% python3 -q
>>> import numpy as np
>>> np.set_printoptions(precision=1, suppress=True, linewidth=160)
>>> rnd = lambda a: np.round(a, 1) + 0
>>> arr = np.load("layer9.npy")
>>> print(arr)
[[3 2 3]
 [3 3 2]
 [2 3 3]]
>>> out = arr / np.linalg.norm(arr, axis=1, keepdims=True)
>>> C2 = out @ out.T
>>> print(rnd(np.linalg.norm(out, axis=1)))
[1. 1. 1.]
>>> print(rnd(C2))
[[1. 1. 1.]
 [1. 1. 1.]
 [1. 1. 1.]]
>>> print(rnd(C2[2]))
[1. 1. 1.]
>>> Q, vecs = np.linalg.qr(arr[:, :2])[0], np.linalg.qr(arr[:, 2:])[0]
>>> sv = np.linalg.svd(Q.T @ vecs, compute_uv=False)
>>> print((sv > 0.9).sum())
1
>>> print(rnd(np.linalg.norm(Q @ Q.T - vecs @ vecs.T, 2)))
1.0
>>> hat = np.triu(np.array([[-2, -3, 0], [-2, -2, -3], [1, -1, 1]]), 1) + np.eye(3)
>>> out = hat @ arr @ np.linalg.inv(hat)
>>> print(out)
[[ -6. -25. -78.]
 [ -3. -15. -52.]
 [  2.   9.  30.]]
>>> print(hat @ arr - arr @ hat)
[[-9.  0.  0.]
 [-6.  0.  0.]
 [ 0.  6.  9.]]
>>> print(np.linalg.matrix_rank(out))
3
>>> print(rnd(np.poly(out)))
[ 1. -9.  9. -8.]
>>> r0, g = arr[0], arr[1]
>>> print(r0 @ g)
21
>>> pr = (r0 @ g) / (r0 @ r0) * r0
>>> print(np.linalg.matrix_rank(np.outer(r0, g)))
1
>>> print(arr.sum(axis=0))
[8 8 8]
>>> print(arr - arr[0])
[[ 0  0  0]
 [ 0  1 -1]
 [-1  1  0]]
>>> print(arr.shape)
(3, 3)
>>> print(rnd(np.linalg.norm(arr)))
8.1
>>> print(np.unravel_index(np.abs(arr).argmax(), arr.shape))
(np.int64(0), np.int64(0))
>>> print(rnd(np.linalg.svd(arr, compute_uv=False)))
[8. 1. 1.]
>>> X = np.loadtxt("arr.csv", delimiter=",")
>>> print(X)
[[ 0.  0.  0.]
 [ 0.  0.  0.]
 [ 8.  5.  3.]
 [ 2.  3.  0.]
 [10.  8.  3.]
 [ 8.  5.  3.]
 [ 9. 10.  4.]
 [ 8.  5.  3.]
 [ 2.  3.  0.]
 [ 7.  7.  4.]
 [ 0.  0.  0.]
 [ 2.  3.  0.]
 [ 0.  0.  0.]
 [ 7.  7.  4.]
 [ 0.  0.  0.]
 [ 7.  7.  4.]
 [ 8.  5.  3.]
 [ 8.  5.  3.]
 [ 7.  7.  4.]
 [ 7.  7.  4.]
 [17. 15.  7.]
 [ 0.  0.  0.]
 [ 0.  0.  0.]
 [ 0.  0.  0.]
 [ 8.  5.  3.]
 [15. 12.  7.]
 [ 2.  3.  0.]]
>>> # rows 0 and 1 are equal
>>> x0 = np.array([-3, -3, 2])
>>> rhs = arr @ x0
>>> print(rhs)
[ -9 -14  -9]
>>> print(rnd(np.linalg.solve(arr, 3 * rhs)))
[-9. -9.  6.]
>>> print(rnd(np.linalg.solve(arr, rhs)))
[-3. -3.  2.]
>>> print([round(float(x), 1) for x in np.linalg.svd(X, compute_uv=False)[:3]])
[50.3, 4.7, 3.0]
>>> print(np.argsort(-np.linalg.norm(X, axis=0).round(6), kind="stable")[:3])
[0 1 2]
>>> print(np.linalg.matrix_rank(X, rtol=0.1))
1
>>> print(np.linalg.cond(X) > 100)
False
>>> dist = np.linalg.norm(X[:, None] - X[None], axis=-1)
>>> print(dist.shape)
(27, 27)
>>> print(np.unravel_index(dist.round(6).argmax(), dist.shape))
(np.int64(0), np.int64(20))
>>> print((dist + 1e9 * np.eye(27)).round(6).argmin(axis=1))
[ 1  0  5  8  6  2  4  2  3 13  0  3  0  9  0  9  2  2  9  9 25  0  0  0  2 20  3]
>>> print(rnd(np.linalg.norm(X, axis=1)))
[ 0.   0.   9.9  3.6 13.2  9.9 14.   9.9  3.6 10.7  0.   3.6  0.  10.7  0.  10.7  9.9  9.9 10.7 10.7 23.7  0.   0.   0.   9.9 20.4  3.6]
>>> M = np.loadtxt("a.csv", delimiter=",")
>>> print(M)
[[0. 0. 2.]
 [0. 2. 0.]
 [0. 0. 3.]
 [1. 0. 0.]]
>>> C2 = M.T @ M
>>> print(C2)
[[ 1.  0.  0.]
 [ 0.  4.  0.]
 [ 0.  0. 13.]]
>>> print((M @ M.T).shape)
(4, 4)
>>> print(np.trace(C2), (M ** 2).sum())
18.0 18.0
>>> print(np.diag(C2))
[ 1.  4. 13.]
>>> print(rnd(np.linalg.svd(M, compute_uv=False) ** 2))
[13.  4.  1.]
>>> print(np.linalg.matrix_rank(C2))
3
>>> hat = M @ np.linalg.solve(M.T @ M, M.T)
>>> print(np.trace(hat))
3.0
>>> print(hat @ M[:, 0])
[0. 0. 0. 1.]
